% ipython --no-banner

In [1]: import numpy as np

In [2]: np.set_printoptions(suppress=True, linewidth=100)

In [3]: A = np.load("test7.npy")

In [4]: A
Out[4]: 
array([[ 4.,  0.,  2., -2.,  3., -3., -3.,  2.],
       [ 0.,  3.,  0.,  0.,  0.,  0.,  0.,  0.],
       [ 2.,  0.,  7., -4.,  6., -6., -6.,  4.],
       [-2.,  0., -4.,  7., -6.,  6.,  6., -4.],
       [ 3.,  0.,  6., -6., 12., -9., -9.,  6.],
       [-3.,  0., -6.,  6., -9., 12.,  9., -6.],
       [-3.,  0., -6.,  6., -9.,  9., 12., -6.],
       [ 2.,  0.,  4., -4.,  6., -6., -6.,  7.]])

In [5]: # symmetric, so the eigenvalues are real

In [6]: low = np.linalg.cholesky(A)

In [7]: np.round(low @ low.T, 4)
Out[7]: 
array([[ 4.,  0.,  2., -2.,  3., -3., -3.,  2.],
       [ 0.,  3.,  0.,  0.,  0.,  0.,  0.,  0.],
       [ 2.,  0.,  7., -4.,  6., -6., -6.,  4.],
       [-2.,  0., -4.,  7., -6.,  6.,  6., -4.],
       [ 3.,  0.,  6., -6., 12., -9., -9.,  6.],
       [-3.,  0., -6.,  6., -9., 12.,  9., -6.],
       [-3.,  0., -6.,  6., -9.,  9., 12., -6.],
       [ 2.,  0.,  4., -4.,  6., -6., -6.,  7.]])

In [8]: np.round(np.diag(low) ** 2, 4)
Out[8]: array([4.    , 3.    , 6.    , 4.5   , 5.25  , 4.2857, 3.9   , 3.3077])

In [9]: round(np.linalg.det(A), 4)
Out[9]: np.float64(94041.0)

In [10]: print((A != 0).astype(int))
[[1 0 1 1 1 1 1 1]
 [0 1 0 0 0 0 0 0]
 [1 0 1 1 1 1 1 1]
 [1 0 1 1 1 1 1 1]
 [1 0 1 1 1 1 1 1]
 [1 0 1 1 1 1 1 1]
 [1 0 1 1 1 1 1 1]
 [1 0 1 1 1 1 1 1]]

In [11]: vec = np.array([5, 4, 3, 4, 3, 1, 5, 5])

In [12]: rhs = A @ vec

In [13]: rhs
Out[13]: array([19., 12., 17.,  4., 21., -9.,  3., 23.])

In [14]: np.round(np.linalg.solve(A.T, A[5]), 4) + 0
Out[14]: array([0., 0., 0., 0., 0., 1., 0., 0.])

In [15]: np.round(np.linalg.solve(A, A[:, 7]), 4) + 0
Out[15]: array([0., 0., 0., 0., 0., 0., 0., 1.])

In [16]: vec = np.ones(8)

In [17]: for _ in range(3):
    ...:     vec = A @ vec
    ...:     vec /= np.linalg.norm(vec)
    ...:     print(round(vec @ A @ vec, 4))
    ...: 
3.0
3.0
3.0

In [18]: vec.round(4)
Out[18]: array([0.3536, 0.3536, 0.3536, 0.3536, 0.3536, 0.3536, 0.3536, 0.3536])

In [19]: np.argsort(-np.linalg.norm(A, axis=0).round(6), kind="stable")[:3]
Out[19]: array([4, 5, 6])

In [20]: round(np.log10(np.linalg.cond(A)))
Out[20]: 1

In [21]: print(np.linalg.cond(A) > 100)
False

In [22]: W0 = np.minimum.outer(np.arange(1, 5), np.arange(1, 5)) * 2

In [23]: W0
Out[23]: 
array([[2, 2, 2, 2],
       [2, 4, 4, 4],
       [2, 4, 6, 6],
       [2, 4, 6, 8]])

In [24]: # equal to its transpose

In [25]: ev, V = np.linalg.eig(W0)

In [26]: np.round(np.sort(np.linalg.eigvals(W0.T)), 4)
Out[26]: array([ 0.5662,  0.852 ,  2.    , 16.5817])

In [27]: ev.round(4)
Out[27]: array([16.5817,  2.    ,  0.852 ,  0.5662])

In [28]: np.round(np.sort(np.linalg.eigvals(W0 @ W0)), 4)
Out[28]: array([  0.3206,   0.726 ,   4.    , 274.9534])

In [29]: np.round(W0 @ V[:, 0] - ev[0] * V[:, 0], 4) + 0
Out[29]: array([0., 0., 0., 0.])

In [30]: print(round(np.prod(ev), 4))
16.0

In [31]: r0 = np.array([0, 9, 7, 6])

In [32]: out = W0 + np.outer(r0, np.eye(4)[1])

In [33]: np.linalg.matrix_rank(out - W0)
Out[33]: np.int64(1)

In [34]: np.round(np.linalg.det(out) / np.linalg.det(W0), 4), round(float(1 + np.linalg.solve(W0, r0)[1]), 4)
Out[34]: (np.float64(6.5), 6.5)

In [35]: out
Out[35]: 
array([[ 2.,  2.,  2.,  2.],
       [ 2., 13.,  4.,  4.],
       [ 2., 11.,  6.,  6.],
       [ 2., 10.,  6.,  8.]])

In [36]: np.linalg.matrix_rank(np.linalg.inv(out) - np.linalg.inv(W0), tol=1e-8)
Out[36]: np.int64(1)

In [37]: print((out + out.T) / 2)
[[ 2.   2.   2.   2. ]
 [ 2.  13.   7.5  7. ]
 [ 2.   7.5  6.   6. ]
 [ 2.   7.   6.   8. ]]

In [38]: np.trace(out)
Out[38]: np.float64(29.0)

In [39]: assert out == out.T
Traceback (most recent call last):
  Cell In[39], line 1
    assert out == out.T
ValueError: The truth value of an array with more than one element is ambiguous. Use a.any() or a.all()


In [40]: out @ out
Out[40]: 
array([[ 16.,  72.,  36.,  40.],
       [ 46., 257., 104., 112.],
       [ 50., 273., 120., 132.],
       [ 52., 280., 128., 144.]])

In [41]: (out - out.T) / 2
Out[41]: 
array([[ 0. ,  0. ,  0. ,  0. ],
       [ 0. ,  0. , -3.5, -3. ],
       [ 0. ,  3.5,  0. ,  0. ],
       [ 0. ,  3. ,  0. ,  0. ]])

In [42]: print(np.round(np.abs(np.linalg.eigvals(out)).max(), 4))
22.7712

In [43]: np.round(np.linalg.matrix_power(out, 3), 4)
Out[43]: 
array([[ 328., 1764.,  776.,  856.],
       [1038., 5697., 2416., 2640.],
       [1150., 6289., 2704., 2968.],
       [1208., 6592., 2856., 3144.]])

In [44]: round(np.linalg.det(out), 4)
Out[44]: np.float64(104.0)
